$ python -q
>>> import numpy as np
>>> import numpy.linalg as la
>>> np.set_printoptions(precision=1, suppress=True, linewidth=200, floatmode="fixed")
>>> K = np.load("test0.npy")
>>> K.round(1) + 0
array([[-0.2,  0.0, -0.1,  0.0,  0.0, -0.6,  0.3,  0.0, -0.1, -0.3,  0.0, -0.1, -0.2, -0.1],
       [ 0.0, -0.9,  0.0,  0.1, -0.1,  0.1,  0.2,  0.0,  0.3, -0.4, -0.2,  0.1, -0.3,  0.1],
       [-0.1,  0.0, -0.2,  0.8, -0.7,  0.4,  0.2,  0.3,  0.0, -0.1, -0.2, -0.4, -0.2,  0.0],
       [ 0.0,  0.1,  0.8, -0.3,  0.2,  0.2,  0.0, -0.1,  0.2, -0.2, -1.0, -0.2,  0.0, -0.2],
       [ 0.0, -0.1, -0.7,  0.2, -0.4, -0.1,  0.0,  0.6,  0.5,  0.1, -0.4,  0.6,  0.2, -0.1],
       [-0.6,  0.1,  0.4,  0.2, -0.1, -0.5,  0.1,  0.2,  0.1,  0.2,  0.0, -0.3,  0.0, -0.1],
       [ 0.3,  0.2,  0.2,  0.0,  0.0,  0.1, -0.4,  0.2,  0.1, -0.2,  0.0,  0.2, -0.1,  0.2],
       [ 0.0,  0.0,  0.3, -0.1,  0.6,  0.2,  0.2, -0.7, -0.4,  0.1, -0.3, -0.1,  0.1,  0.1],
       [-0.1,  0.3,  0.0,  0.2,  0.5,  0.1,  0.1, -0.4, -0.9,  0.1,  0.3,  0.7,  0.3, -0.2],
       [-0.3, -0.4, -0.1, -0.2,  0.1,  0.2, -0.2,  0.1,  0.1,  0.1,  0.5,  0.4,  1.1,  0.1],
       [ 0.0, -0.2, -0.2, -1.0, -0.4,  0.0,  0.0, -0.3,  0.3,  0.5, -0.6, -0.1,  0.4,  0.5],
       [-0.1,  0.1, -0.4, -0.2,  0.6, -0.3,  0.2, -0.1,  0.7,  0.4, -0.1, -0.8,  0.4, -0.5],
       [-0.2, -0.3, -0.2,  0.0,  0.2,  0.0, -0.1,  0.1,  0.3,  1.1,  0.4,  0.4,  0.0, -0.1],
       [-0.1,  0.1,  0.0, -0.2, -0.1, -0.1,  0.2,  0.1, -0.2,  0.1,  0.5, -0.5, -0.1, -1.3]])
>>> rank = la.matrix_rank(K)
>>> rank
np.int64(11)
>>> ns = la.svd(K)[2][rank:].T
>>> la.matrix_rank(K.T @ K), la.matrix_rank(K @ K.T)
(np.int64(11), np.int64(11))
>>> np.allclose(K @ ns, 0)
True
>>> [int(la.matrix_rank(K[:, :j + 1])) for j in range(14)]
[1, 2, 3, 4, 5, 6, 7, 8, 9, 10, 11, 11, 11, 11]
